$ python3 -q
>>> import numpy as np
>>> np.set_printoptions(precision=2, suppress=True, linewidth=200)
>>> E = np.load("dump.npy")
>>> E
array([[  9, -12,   0,  15],
       [-12,  16,   0, -20],
       [  0,   0,   0,   0],
       [ 15, -20,   0,  25]])
>>> U, sig, Vh = np.linalg.svd(E)
>>> np.argmax(sig[:-1] / (sig[1:] + 1e-6)) + 1
np.int64(1)
>>> out = U[:, :1] @ np.diag(sig[:1]) @ Vh[:1]
>>> np.linalg.matrix_rank(out)
np.int64(1)
>>> np.linalg.matrix_rank(E, rtol=0.05)
np.int64(1)
>>> round(np.abs(E - out).max(), 2)
np.float64(0.0)
>>> round(float(np.linalg.norm(E - out) / np.linalg.norm(E)), 2)
0.0
>>> round(float(np.linalg.norm(E - out, 2)), 2), np.round(sig[1], 2)
(0.0, np.float64(0.0))
>>> G = E.T @ E
>>> np.linalg.matrix_rank(G)
np.int64(1)
>>> (E @ E.T).shape
(4, 4)
>>> vec = np.array([-1, 0, 0, 0])
>>> h1 = np.maximum(E @ vec, 0)
>>> E * (h1 > 1e-9)[:, None]
array([[  0,   0,   0,   0],
       [-12,  16,   0, -20],
       [  0,   0,   0,   0],
       [  0,   0,   0,   0]])
>>> E.T @ h1
array([-144,  192,    0, -240])
>>> h1
array([ 0, 12,  0,  0])
>>> np.maximum(E @ (3 * vec), 0)
array([ 0, 36,  0,  0])
>>> np.flatnonzero(h1 > 1e-9)
array([1])
>>> m1 = np.load("data.npy")
>>> m1
array([[ 2,  6,  2, -1],
       [ 6,  2,  6,  2],
       [ 2,  6,  2,  6],
       [-1,  2,  6,  2]])
>>> q, vecs = np.linalg.qr(m1[:, :3])[0], np.linalg.qr(m1[:, 3:])[0]
>>> sig = np.linalg.svd(q.T @ vecs, compute_uv=False)
>>> (sig > 0.9).sum()
np.int64(0)
>>> np.degrees(np.arccos(sig.clip(0, 1)))
array([47.55])
>>> sig
array([0.67])
>>> mat = np.array([[16.65, -0.07, 7.23], [-1.16, -2.62, 16.07]])
>>> out = np.array([[-5, 3, 5], [-3, -5, 3], [-1, 3, -3]])
>>> np.einsum("ik,kj->ji", mat, out)
array([[-90.27,  -2.41],
       [ 71.99,  57.83],
       [ 61.35, -61.87]])
>>> np.einsum("ik,kj->ij", mat, out)
array([[-90.27,  71.99,  61.35],
       [ -2.41,  57.83, -61.87]])
>>> np.vstack([mat, out.T]).shape
(5, 3)
>>> np.linalg.matrix_rank(np.vstack([mat, out.T]))
np.int64(3)
>>> blk = np.stack([mat, 5 * mat, mat[::-1]])
>>> np.linalg.norm(blk, axis=(1, 2))
array([ 24.41, 122.06,  24.41])
>>> blk.shape
(3, 2, 3)
>>> (blk @ mat.T).shape
(3, 2, 2)
>>> np.linalg.matrix_rank(blk.reshape(3, -1))
np.int64(2)
>>> out = np.array([[3, 3], [3, 5]])
>>> C = np.kron(out, mat)
>>> round(np.linalg.norm(C, 2), 2), np.round(np.linalg.norm(out, 2) * np.linalg.norm(mat, 2), 2)
(np.float64(143.25), np.float64(143.25))
>>> C
array([[ 49.95,  -0.21,  21.69,  49.95,  -0.21,  21.69],
       [ -3.48,  -7.86,  48.21,  -3.48,  -7.86,  48.21],
       [ 49.95,  -0.21,  21.69,  83.25,  -0.35,  36.15],
       [ -3.48,  -7.86,  48.21,  -5.8 , -13.1 ,  80.35]])
>>> q, _ = np.linalg.qr(np.array([[0.4, 1.0, -1.8, -1.8],
...     [0.9, -1.2, 0.2, -0.7],
...     [-0.8, 1.9, -0.4, -2.3],
...     [-0.4, 1.2, 0.7, -0.2]]))
>>> F = 4 * q
>>> F
array([[-1.2 ,  3.47,  1.3 ,  0.92],
       [-2.71,  0.35, -1.82, -2.29],
       [ 2.41,  1.49,  0.25, -2.82],
       [ 1.2 ,  1.28, -3.31,  1.41]])
>>> blk = np.stack([F, 2 * F, F[::-1]])
>>> np.round(np.einsum("bij,cij->bc", blk, blk), 2) + 0
array([[ 64., 128.,   0.],
       [128., 256.,   0.],
       [  0.,   0.,  64.]])
>>> blk.shape
(3, 4, 4)
>>> (blk @ F.T).shape
(3, 4, 4)
>>> np.linalg.matrix_rank(blk.reshape(3, -1))
np.int64(2)
>>> np.linalg.norm(blk, axis=(1, 2))
array([ 8., 16.,  8.])
>>> rng = np.random.default_rng(48)
>>> idx = rng.permutation(4)
>>> out = F[:, idx] * rng.choice([-1, 1], 4)
>>> out
array([[ 0.92,  1.3 , -1.2 , -3.47],
       [-2.29, -1.82, -2.71, -0.35],
       [-2.82,  0.25,  2.41, -1.49],
       [ 1.41, -3.31,  1.2 , -1.28]])
>>> U, _, Vh = np.linalg.svd(F.T @ out)
>>> np.round(U @ Vh, 2) + 0
array([[ 0.,  0.,  1.,  0.],
       [ 0.,  0.,  0., -1.],
       [ 0.,  1.,  0.,  0.],
       [ 1.,  0.,  0.,  0.]])
>>> np.round(np.linalg.lstsq(F, out)[0], 2) + 0
array([[ 0.,  0.,  1.,  0.],
       [ 0.,  0.,  0., -1.],
       [ 0.,  1.,  0.,  0.],
       [ 1.,  0.,  0.,  0.]])
>>> P = np.triu(np.array([[-2, 1, 0, -1], [-1, 0, -2, 1], [1, 1, 1, 1], [0, 2, 0, 1]]), 1) + np.eye(4)
>>> out = P @ F @ np.linalg.inv(P)
>>> np.round(np.trace(out), 2), round(np.trace(F), 2)
(np.float64(0.81), np.float64(0.81))
>>> data = np.loadtxt("sample0.csv", delimiter=",")
>>> data
array([[ 34.02, -50.03, -36.01,  42.  ],
       [ 23.99, -29.98, -24.  ,  24.02],
       [ 38.99, -75.  , -45.98,  67.02]])
>>> U, sig, Vh = np.linalg.svd(data)
>>> sig
array([151.6 ,  10.83,   0.03])
>>> out = U[:, :2] @ np.diag(sig[:2]) @ Vh[:2]
>>> out
array([[ 34.02, -50.01, -36.02,  42.01],
       [ 23.99, -30.  , -23.99,  24.01],
       [ 38.99, -75.  , -45.98,  67.02]])
>>> round(float(np.abs(data - out).max()), 2)
0.02
>>> r = np.linalg.matrix_rank(out)
>>> r
np.int64(2)
>>> ns = np.linalg.svd(out)[2][r:].T
>>> np.round(out @ ns, 2) + 0
array([[0., 0.],
       [0., 0.],
       [0., 0.]])
>>> [int(np.linalg.matrix_rank(np.delete(out, i, axis=0))) for i in range(3)]
[2, 2, 2]
>>> [int(np.linalg.matrix_rank(out[:, :j + 1])) for j in range(4)]
[1, 2, 2, 2]
>>> np.linalg.matrix_rank(out.T @ out), np.linalg.matrix_rank(out @ out.T)
(np.int64(2), np.int64(2))
>>> np.allclose(out @ ns, 0)
True
>>> ns.shape
(4, 2)
>>> W1 = np.array([[-6, -7, 9], [3, -9, -3], [2, -6, 3], [2, -6, -6]])
>>> b = np.array([-1, -2, -1])
>>> H = np.maximum(data @ W1 + b, 0)
>>> H
array([[  0.  , 174.19,  95.24],
       [  0.  ,  99.77,  88.73],
       [  0.  , 273.83,  34.85]])
>>> (H > 0).astype(int)
array([[0, 1, 1],
       [0, 1, 1],
       [0, 1, 1]])
>>> np.linalg.matrix_rank(H)
np.int64(2)
>>> C = np.array([[-3, 1, -1], [1, -1, 2], [3, 2, 2]])
>>> H @ C
array([[ 459.91,   16.29,  538.86],
       [ 365.96,   77.69,  377.  ],
       [ 378.38, -204.13,  617.36]])
>>> (H @ C).round(6).argmax(axis=1)
array([2, 2, 2])
>>> blk = np.stack([data, 5 * data, data[::-1]])
>>> blk.shape
(3, 3, 4)
>>> np.einsum("bij,cij->bc", blk, blk)
array([[ 23099.42, 115497.12,  21725.82],
       [115497.12, 577485.58, 108629.1 ],
       [ 21725.82, 108629.1 ,  23099.42]])
>>> np.linalg.matrix_rank(blk)
array([3, 3, 3])
>>> np.linalg.norm(blk, axis=(1, 2))
array([151.98, 759.92, 151.98])
>>> np.argsort(-np.linalg.norm(data, axis=0).round(6), kind="stable")[:3]
array([1, 3, 2])
>>> np.linalg.cond(data) > 100
np.True_
>>> J = np.loadtxt("block10.csv", delimiter=",")
>>> J
array([[ 1.  ,  0.  ,  0.  ,  0.  ],
       [ 0.  , -0.71,  0.  , -0.71],
       [ 0.  ,  0.  ,  1.  ,  0.  ],
       [ 0.  ,  0.71,  0.  , -0.71]])
>>> vec = np.array([-4, 0, 1, -1])
>>> [p for p in range(1, 25) if np.allclose(np.linalg.matrix_power(J, p), np.eye(4))]
[8, 16, 24]
>>> round(float(np.linalg.det(J)), 2)
1.0
>>> 4 - np.linalg.matrix_rank(J - np.eye(4), tol=1e-8)
np.int64(2)
>>> round(np.linalg.norm(vec), 2), round(float(np.linalg.norm(J @ vec)), 2)
(np.float64(4.24), 4.24)
>>> np.sort(np.abs(np.degrees(np.angle(np.linalg.eigvals(J)))))
array([  0.,   0., 135., 135.])
>>> np.round(J.T @ (J @ vec), 2) + 0
array([-4.,  0.,  1., -1.])
